$ python -q
>>> import numpy as np
>>> np.set_printoptions(precision=3, suppress=True, linewidth=160)
>>> def tidy(a):
...     return np.round(a, 3) + 0
... 
>>> K = np.loadtxt("case5.csv", delimiter=",")
>>> print(K)
[[-1.224 -3.146  0.224  2.351 -0.69 ]
 [ 2.986 -4.915 -2.265  6.347  1.969]
 [-0.426  0.859 -4.004  2.689  2.693]]
>>> rng = np.random.default_rng(8348)
>>> B = K + rng.integers(-2, 3, (3, 2)) @ rng.integers(-2, 3, (2, 5))
>>> print(tidy(B))
[[-0.224 -2.146 -0.776  4.351 -1.69 ]
 [ 0.986 -0.915  2.735  8.347 -2.031]
 [-1.426 -2.141 -4.004 -1.311  5.693]]
>>> print(np.linalg.matrix_rank(B - K, tol=1e-8))
2
>>> print(np.abs(B - K).sum(axis=1))
[ 6. 17. 11.]
>>> U, sigma, Vh = np.linalg.svd(K, full_matrices=False)
>>> print(tidy(np.cumsum(sigma ** 2) / np.sum(sigma ** 2)))
[0.762 0.952 1.   ]
>>> print(np.abs(U[:, 0]).round(6).argmax())
1
>>> print(np.allclose(U * sigma @ Vh, K))
True
>>> print(tidy(U.T @ U))
[[1. 0. 0.]
 [0. 1. 0.]
 [0. 0. 1.]]
>>> print(tidy(U.T @ K @ Vh.T))
[[10.   0.   0. ]
 [ 0.   5.   0. ]
 [ 0.   0.   2.5]]
>>> print(U.shape, sigma.shape, Vh.shape)
(3, 3) (3,) (3, 5)
>>> print(tidy(Vh @ Vh.T))
[[1. 0. 0.]
 [0. 1. 0.]
 [0. 0. 1.]]
>>> print((sigma > 1e-8).sum())
3
>>> W = np.array([[0, 1], [-3, -2], [2, 1], [2, 3], [0, -2]])
>>> coef = np.array([-3, 1])
>>> hid = np.maximum(K @ W + coef, 0)
>>> print(np.linalg.matrix_rank(hid))
2
>>> print((hid > 0).astype(int))
[[1 1]
 [1 1]
 [0 0]]
>>> cent = np.array([[3, -3, -2], [1, 2, -3]])
>>> print(tidy(hid @ cent))
[[  49.489   -5.314  -67.351]
 [  86.381   -6.419 -119.78 ]
 [   0.       0.       0.   ]]
>>> B = np.array([[2, 3, 1], [3, 3, 3], [2, 4, 5], [1, 1, 5], [3, 2, 4]])
>>> print(tidy(np.einsum("ik,kj->ij", K, B)))
[[-11.157 -11.243  -0.547]
 [ -1.049  -4.562  16.527]
 [  4.485  -6.642   6.348]]
>>> print(tidy(np.einsum("ik,kj->ji", K, B)))
[[-11.157  -1.049   4.485]
 [-11.243  -4.562  -6.642]
 [ -0.547  16.527   6.348]]
>>> print(np.linalg.matrix_rank(np.vstack([K, B.T])))
5
>>> print(np.vstack([K, B.T]).shape)
(6, 5)
>>> print(tidy(np.einsum("ij,ij->i", K, K)))
[17.449 82.365 31.434]
>>> print(tidy(K @ B))
[[-11.157 -11.243  -0.547]
 [ -1.049  -4.562  16.527]
 [  4.485  -6.642   6.348]]
>>> print(tidy(np.einsum("ij->j", K)))
[ 1.336 -7.202 -6.045 11.387  3.972]
>>> F = np.load("data.npy")
>>> print(F)
[[-1.5    0.3   -0.2    2.6    7.824]
 [ 1.2   -0.8    0.6   -0.7   -2.108]
 [ 0.2    1.6   -1.6   -1.3   -3.888]
 [ 0.6   -0.4   -0.6    1.2    3.631]
 [ 0.4   -1.6    0.    -1.3   -3.934]
 [ 1.8   -0.6    0.1    0.5    1.506]
 [ 1.4    0.4    0.1   -0.6   -1.846]
 [ 1.3   -0.5    0.3    0.1    0.305]
 [-0.5    0.7    1.2   -0.4   -1.171]
 [-0.1   -1.6   -1.4   -1.2   -3.609]
 [-0.5   -0.1    0.7   -1.2   -3.576]
 [-1.7    0.9   -1.1    0.8    2.41 ]
 [-2.6   -0.8    0.7    0.8    2.425]
 [-0.4   -1.3   -0.6   -0.3   -0.904]
 [-0.5    0.3    0.2   -0.3   -0.908]
 [ 0.1   -0.2    0.     1.9    5.685]]
>>> z = F[:, 0] > np.median(F[:, 0])
>>> f = F[z].mean(axis=0) - F[~z].mean(axis=0)
>>> print((((F - F.mean(axis=0)) @ f > 0) == z).mean())
0.75
>>> print(((F - F.mean(axis=0)) @ f > 0).astype(int))
[0 1 1 0 1 1 1 1 0 1 1 0 0 0 0 0]
>>> P = F @ np.linalg.solve(F.T @ F, F.T)
>>> print(tidy(np.trace(P)))
5.0
>>> print(tidy(P @ F[:, 0]))
[-1.5  1.2  0.2  0.6  0.4  1.8  1.4  1.3 -0.5 -0.1 -0.5 -1.7 -2.6 -0.4 -0.5  0.1]
>>> print(tidy(np.linalg.eigvalsh(P)))
[0. 0. 0. 0. 0. 0. 0. 0. 0. 0. 0. 1. 1. 1. 1. 1.]
>>> print(np.allclose(P @ P, P))
True
>>> B = K / np.linalg.norm(K, axis=1, keepdims=True)
>>> gram = B @ B.T
>>> print(tidy(np.linalg.norm(B, axis=1)))
[1. 1. 1.]
>>> print(np.argwhere(np.triu(np.abs(gram) > 0.95, 1)))
[]
>>> W = np.array([[2, -5, 3, -5],
...     [4, 5, 2, 4],
...     [4, 3, 4, 3],
...     [-5, 1, -1, 2],
...     [0, 3, 4, -1]])
>>> coef = np.array([1, 2, 1, 5])
>>> hid = np.maximum(F @ W + coef, 0)
>>> print((hid > 0).astype(int))
[[0 1 1 1]
 [1 0 0 0]
 [1 0 0 1]
 [0 1 1 0]
 [1 0 0 0]
 [1 0 1 0]
 [1 0 0 1]
 [1 0 1 0]
 [1 1 1 1]
 [0 0 0 0]
 [1 0 0 1]
 [0 1 1 1]
 [0 1 1 1]
 [0 0 0 1]
 [1 1 0 1]
 [0 1 1 1]]
>>> print(np.linalg.matrix_rank(hid))
4
>>> cent = np.array([[-2, 6, -3], [0, 9, 8], [4, -1, -7], [8, 0, -2]])
>>> print((hid @ cent).round(6).argmax(axis=1))
[1 1 1 1 1 0 1 0 1 0 0 1 1 0 0 1]
>>> U, sigma, Vh = np.linalg.svd(F)
>>> print(tidy(sigma))
[14.542  4.448  3.551  3.037  0.023]
>>> B = U[:, :4] @ np.diag(sigma[:4]) @ Vh[:4]
>>> print(np.linalg.matrix_rank(B))
4
>>> print(tidy(np.linalg.norm(F - B, 2)), tidy(sigma[4]))
0.023 0.023
>>> print(tidy(np.abs(F - B).max()))
0.011
>>> arr = np.loadtxt("x.csv", delimiter=",")
>>> print(arr)
[[ 32.  40.   8.  24.]
 [-28. -35.  -7. -21.]
 [-20. -25.  -5. -15.]
 [  8.  10.   2.   6.]]
>>> # looks like rank 1
>>> U, sigma, Vh = np.linalg.svd(arr)
>>> V = Vh[:(sigma > 1e-8).sum()]
>>> x = arr[0] + 4 * arr[1] + rng.integers(2) * np.eye(4)[2]
>>> print(x)
[ -80. -100.  -20.  -60.]
>>> print(tidy(np.linalg.norm(x - V.T @ V @ x)))
0.0
>>> P = np.triu(np.array([[2, 1, -2, -2], [-1, 0, -3, 2], [-2, 0, -1, -2], [0, 1, 3, 0]]), 1) + np.eye(4)
>>> B = P @ arr @ np.linalg.inv(P)
>>> print(B)
[[  28.    7.   84.  231.]
 [  48.   12.  144.  396.]
 [ -36.   -9. -108. -297.]
 [   8.    2.   24.   66.]]
>>> print(tidy(np.linalg.det(B)))
0.0
>>> rk = np.linalg.matrix_rank(arr)
>>> print(rk)
1
>>> null = np.linalg.svd(arr)[2][rk:].T
>>> print([int(np.linalg.matrix_rank(np.delete(arr, i, axis=0))) for i in range(4)])
[1, 1, 1, 1]
>>> print(np.allclose(arr @ null, 0))
True
>>> print(null.shape)
(4, 3)
>>> f = np.array([6, -7, 6])
>>> feats = -3 * np.eye(3) + np.outer(f, f)
>>> print(feats)
[[ 33. -42.  36.]
 [-42.  46. -42.]
 [ 36. -42.  33.]]
>>> ev, V = np.linalg.eig(feats)
>>> print(tidy(np.prod(ev)))
1062.0
>>> print(tidy(ev))
[ -3. 118.  -3.]
>>> print(tidy(np.sort(np.linalg.eigvals(np.linalg.inv(feats)))))
[-0.333 -0.333  0.008]
>>> print(tidy(np.sort(np.linalg.eigvals(feats @ feats))))
[    9.     9. 13924.]
>>> print(tidy(np.sort(np.linalg.eigvals(feats.T))))
[ -3.  -3. 118.]
>>> ev, V = np.linalg.eigh(feats)
>>> x = np.array([2, 0, 1])
>>> print(x @ feats @ x / (x @ x), tidy(ev[0]), tidy(ev[-1]))
61.8 -3.0 118.0
>>> print((np.sign(V[:, -1].round(6)) == np.sign(V[0, -1].round(6))).astype(int))
[1 0 1]
>>> print(tidy(np.linalg.eigvalsh(feats[1:, 1:])))
[-3. 82.]
>>> print(np.abs(feats).sum(axis=1).max(), tidy(np.abs(ev).max()))
130.0 118.0
>>> print(x @ feats @ x)
309.0
>>> z = rng.permutation(3)
>>> B = feats[:, z] * rng.choice([-1, 1], 3)
>>> print(B)
[[ 42.  33.  36.]
 [-46. -42. -42.]
 [ 42.  36.  33.]]
>>> U, _, Vh = np.linalg.svd(feats.T @ B)
>>> print(tidy(np.linalg.lstsq(feats, B)[0]))
[[ 0.  1.  0.]
 [-1.  0.  0.]
 [ 0.  0.  1.]]
>>> print(z)
[1 0 2]
>>> print(tidy(np.linalg.norm(K[2] - K[0])))
6.791
>>> print(np.linalg.norm(K, axis=1).argmax())
1
>>> J = np.loadtxt("layer19.csv", delimiter=",")
>>> print(J)
[[1. 3. 0.]
 [0. 1. 3.]
 [3. 0. 1.]]
>>> z = rng.permutation(3)
>>> print(z)
[1 2 0]
>>> B = J[z][:, z]
>>> print(np.diag(B))
[1. 1. 1.]
>>> print(np.trace(B))
3.0
>>> B = J + rng.integers(-2, 3, (3, 1)) @ rng.integers(-2, 3, (1, 3))
>>> print(B)
[[ 2.  4. -1.]
 [ 2.  3.  1.]
 [ 1. -2.  3.]]
>>> print(np.abs(B - J).sum(axis=1))
[3. 6. 6.]
>>> print(np.linalg.matrix_rank(B - J, tol=1e-8))
1
